% python3 -q
>>> import numpy as np
>>> from numpy import linalg as LA
>>> np.set_printoptions(precision=4, suppress=True, linewidth=160, legacy="1.25")
>>> mat = np.loadtxt("m.csv", delimiter=",")
>>> mat
array([[ 6., -1.,  0., -3.,  0.,  0.,  6., -1., -1.],
       [-1.,  6., -5., -1.,  1.,  5., -5.,  2.,  3.],
       [ 0., -5.,  5.,  3., -2., -5.,  3., -2., -4.],
       [-3., -1.,  3.,  6., -3., -3., -3., -1., -4.],
       [ 0.,  1., -2., -3.,  2.,  2.,  0.,  1.,  3.],
       [ 0.,  5., -5., -3.,  2.,  5., -3.,  2.,  4.],
       [ 6., -5.,  3., -3.,  0., -3.,  9., -2., -2.],
       [-1.,  2., -2., -1.,  1.,  2., -2.,  1.,  2.],
       [-1.,  3., -4., -4.,  3.,  4., -2.,  2.,  5.]])
>>> Uu, sig, vt = LA.svd(mat)
>>> vecs = vt[:(sig > 1e-8).sum()]
>>> rng = np.random.default_rng(52270)
>>> x0 = mat[8] + 5 * mat[4] + rng.integers(2) * np.eye(9)[7]
>>> x0
array([ -1.,   8., -14., -19.,  13.,  14.,  -2.,   8.,  20.])
>>> np.allclose(vecs.T @ vecs @ x0, x0)
False
>>> np.diag(vecs.T @ vecs)
array([0.5817, 0.4245, 0.2416, 0.4088, 0.1991, 0.2416, 0.481 , 0.0464, 0.3753])
>>> lab = rng.permutation(9)
>>> lab
array([8, 0, 3, 4, 6, 5, 2, 1, 7])
>>> out = mat[lab][:, lab]
>>> np.diag(out)
array([5., 6., 6., 2., 9., 5., 5., 6., 1.])
>>> np.allclose(out, mat)
False
>>> feats = np.loadtxt("dump.csv", delimiter=",")
>>> feats
array([[  2.8329,  -1.1825,  -4.2469,   3.5868,  15.2192,   2.9463,  -9.8489,  -4.7298],
       [ -1.1381,  -1.4848,  -2.3814,   3.4306,  15.22  ,   3.9679,  -9.8181,  -5.9391],
       [  0.7238,   1.4568,   2.5836,  -3.4559, -15.2591,  -3.8708,   9.8466,   5.8274],
       [ 14.2534,   0.2593,  -8.4184,   2.6134,   8.9873,  -1.4961,  -5.9151,   1.0372],
       [  5.3078,   1.7178,   0.2465,  -3.0568, -14.3017,  -4.8187,   9.1924,   6.8712],
       [-12.235 ,  -1.857 ,   3.8173,   1.8195,  10.0776,   5.5805,  -6.4105,  -7.4282],
       [ -8.183 ,   0.6435,   6.4857,  -3.4699, -13.785 ,  -1.2238,   8.965 ,   2.5739],
       [-10.1574,   0.3965,   7.2116,  -3.3072, -12.7318,  -0.4617,   8.3005,   1.5858],
       [ 14.4134,   0.2915,  -8.4518,   2.5698,   8.7688,  -1.59  ,  -5.7752,   1.1662],
       [ -7.676 ,  -1.8071,   1.0558,   2.7374,  13.3115,   5.1887,  -8.5344,  -7.2284],
       [  2.7306,   1.5843,   1.5881,  -3.314 , -14.9839,  -4.3205,   9.6532,   6.3373],
       [ 16.705 ,   0.9402,  -8.5394,   1.4813,   3.607 ,  -3.4258,  -2.4605,   3.7606],
       [ -9.621 ,   0.4668,   7.0211,  -3.3594, -13.053 ,  -0.6772,   8.5037,   1.8671],
       [ 16.9023,   1.0635,  -8.4061,   1.2198,   2.4275,  -3.7614,  -1.7005,   4.2541],
       [ 12.2529,  -0.0929,  -7.8956,   3.0316,  11.1636,  -0.456 ,  -7.3045,  -0.3716],
       [  5.6477,  -0.9197,  -5.4682,   3.577 ,  14.6909,   2.0947,  -9.5299,  -3.6787],
       [ -0.5886,   1.3628,   3.2124,  -3.5221, -15.3229,  -3.5486,   9.8981,   5.4513],
       [  7.6083,   1.805 ,  -1.0175,  -2.7478, -13.3452,  -5.1795,   8.5567,   7.2202],
       [  1.6753,  -1.2786,  -3.7198,   3.5611,  15.3065,   3.2651,  -9.8961,  -5.1144],
       [-12.9339,  -0.0183,   8.0918,  -2.9109, -10.5179,   0.7871,   6.8929,  -0.073 ],
       [ 15.0769,   0.4352,  -8.5693,   2.3645,   7.7554,  -2.0054,  -5.1261,   1.7406],
       [  5.916 ,  -0.8923,  -5.5798,   3.5703,  14.6156,   2.0075,  -9.4834,  -3.5694],
       [-16.8895,  -1.0532,   8.4196,  -1.2425,  -2.5294,   3.7335,   1.7661,  -4.2128],
       [-16.8308,  -1.4113,   7.6358,  -0.3389,   1.4176,   4.6715,  -0.7828,  -5.6452],
       [  6.6703,   1.7734,  -0.4939,  -2.8836, -13.7783,  -5.0428,   8.8437,   7.0937],
       [  2.9667,   1.598 ,   1.4682,  -3.2941, -14.9372,  -4.37  ,   9.6211,   6.392 ],
       [-11.1499,   0.259 ,   7.5486,  -3.1923, -12.0575,  -0.0436,   7.8729,   1.0359],
       [-11.9604,   0.1385,   7.8068,  -3.078 , -11.4174,   0.3195,   7.4661,   0.5539],
       [-13.3801,  -1.8307,   4.592 ,   1.4923,   8.8422,   5.5767,  -5.6038,  -7.3228],
       [ 16.9991,   1.192 ,  -8.199 ,   0.9226,   1.1093,  -4.1046,  -0.8501,   4.768 ],
       [ -1.9948,  -1.5399,  -1.9579,   3.3718,  15.11  ,   4.1617,  -9.7404,  -6.1596],
       [ -7.2799,   0.7466,   6.1332,  -3.5199, -14.1596,  -1.5466,   9.1997,   2.9865],
       [  9.1596,   1.8439,  -1.9117,  -2.4897, -12.4825,  -5.3702,   7.9875,   7.3755],
       [ 14.1273,   0.2344,  -8.3911,   2.6464,   9.1536,  -1.4235,  -6.0214,   0.9377],
       [-14.339 ,  -1.7878,   5.2843,   1.1664,   7.5801,   5.5186,  -4.7814,  -7.151 ],
       [  3.5457,   1.6303,   1.1716,  -3.2421, -14.8094,  -4.488 ,   9.534 ,   6.5213],
       [ -0.2452,  -1.4235,  -2.8149,   3.4824,  15.2929,   3.7558,  -9.8722,  -5.6941],
       [  5.3209,   1.7184,   0.2395,  -3.0552, -14.2972,  -4.821 ,   9.1894,   6.8736],
       [  5.4865,   1.7257,   0.1507,  -3.0356, -14.2398,  -4.8497,   9.151 ,   6.9029],
       [-12.2105,   0.0996,   7.8828,  -3.0385, -11.2013,   0.436 ,   7.3284,   0.3983],
       [ -7.7143,   0.6977,   6.3042,  -3.4976, -13.987 ,  -1.3932,   9.0917,   2.7909],
       [ 11.8528,  -0.1549,  -7.7735,   3.0944,  11.5076,  -0.27  ,  -7.5234,  -0.6198],
       [-15.5014,  -1.6936,   6.2115,   0.6665,   5.5915,   5.3374,  -3.4882,  -6.7742],
       [-12.9106,  -1.8443,   4.2687,   1.6333,   9.3786,   5.5855,  -5.9538,  -7.377 ],
       [-13.7428,  -1.8171,   4.8483,   1.3757,   8.3939,   5.5618,  -5.3115,  -7.2685],
       [ 15.3344,   1.7112,  -6.0696,  -0.7487,  -5.9225,  -5.3744,   3.7032,   6.845 ],
       [ 16.4383,   0.8237,  -8.6146,   1.7097,   4.6533,  -3.1046,  -3.1339,   3.295 ]])
>>> Uu, sig, vt = LA.svd(feats)
>>> vecs = vt[:(sig > 1e-8).sum()]
>>> x0 = feats[23] + -1 * feats[45] + rng.integers(2) * np.eye(8)[2]
>>> x0
array([-32.1652,  -3.1225,  13.7054,   0.4097,   7.34  ,  10.0459,  -4.486 , -12.4902])
>>> np.diag(vecs.T @ vecs)
array([0.7228, 0.0087, 0.187 , 0.0323, 0.5871, 0.078 , 0.2451, 0.139 ])
>>> round(float(LA.norm(x0 - vecs.T @ vecs @ x0)), 4)
0.0
>>> np.allclose(vecs.T @ vecs @ x0, x0)
True
>>> theta = np.radians(90)
>>> Rm = np.eye(9)
>>> Rm[6, 6] = Rm[5, 5] = np.cos(theta)
>>> Rm[6, 5], Rm[5, 6] = -np.sin(theta), np.sin(theta)
>>> Rm.round(4) + 0
array([[ 1.,  0.,  0.,  0.,  0.,  0.,  0.,  0.,  0.],
       [ 0.,  1.,  0.,  0.,  0.,  0.,  0.,  0.,  0.],
       [ 0.,  0.,  1.,  0.,  0.,  0.,  0.,  0.,  0.],
       [ 0.,  0.,  0.,  1.,  0.,  0.,  0.,  0.,  0.],
       [ 0.,  0.,  0.,  0.,  1.,  0.,  0.,  0.,  0.],
       [ 0.,  0.,  0.,  0.,  0.,  0.,  1.,  0.,  0.],
       [ 0.,  0.,  0.,  0.,  0., -1.,  0.,  0.,  0.],
       [ 0.,  0.,  0.,  0.,  0.,  0.,  0.,  1.,  0.],
       [ 0.,  0.,  0.,  0.,  0.,  0.,  0.,  0.,  1.]])
>>> out = mat @ Rm.T
>>> round(LA.det(Rm), 4), np.trace(Rm)
(1.0, 7.0)
>>> np.allclose(mat @ mat.T, out @ out.T)
True
>>> r = LA.matrix_rank(feats)
>>> r
2
>>> N = LA.svd(feats)[2][r:].T
>>> [int(LA.matrix_rank(np.delete(feats, i, axis=0))) for i in range(47)]
[2, 2, 2, 2, 2, 2, 2, 2, 2, 2, 2, 2, 2, 2, 2, 2, 2, 2, 2, 2, 2, 2, 2, 2, 2, 2, 2, 2, 2, 2, 2, 2, 2, 2, 2, 2, 2, 2, 2, 2, 2, 2, 2, 2, 2, 2, 2]
>>> N.shape
(8, 6)
>>> round(np.trace(LA.pinv(feats) @ feats), 4)
2.0
>>> np.unique(feats.round(6), axis=0).shape
(47, 8)
>>> np.allclose(feats[:-1].T @ LA.lstsq(feats[:-1].T, feats[-1])[0], feats[-1])
True
>>> LA.lstsq(feats[:-1].T, feats[-1])[2]
2
>>> gram = np.cov(feats, rowvar=False)
>>> np.median(feats, axis=0)
array([ 1.6753,  0.2593,  0.2465,  0.6665,  1.4176, -0.6772, -0.8501,  1.0372])
>>> np.round(LA.eigvalsh(gram)[::-1], 4) + 0
array([243.1906, 164.1319,   0.    ,   0.    ,   0.    ,   0.    ,   0.    ,   0.    ])
>>> round(float(np.corrcoef(feats[:, 4], feats[:, 5])[0, 1]), 4)
0.6662
>>> np.polyfit(feats[:, 4], feats[:, 5], 1)
array([ 0.2112, -0.0873])
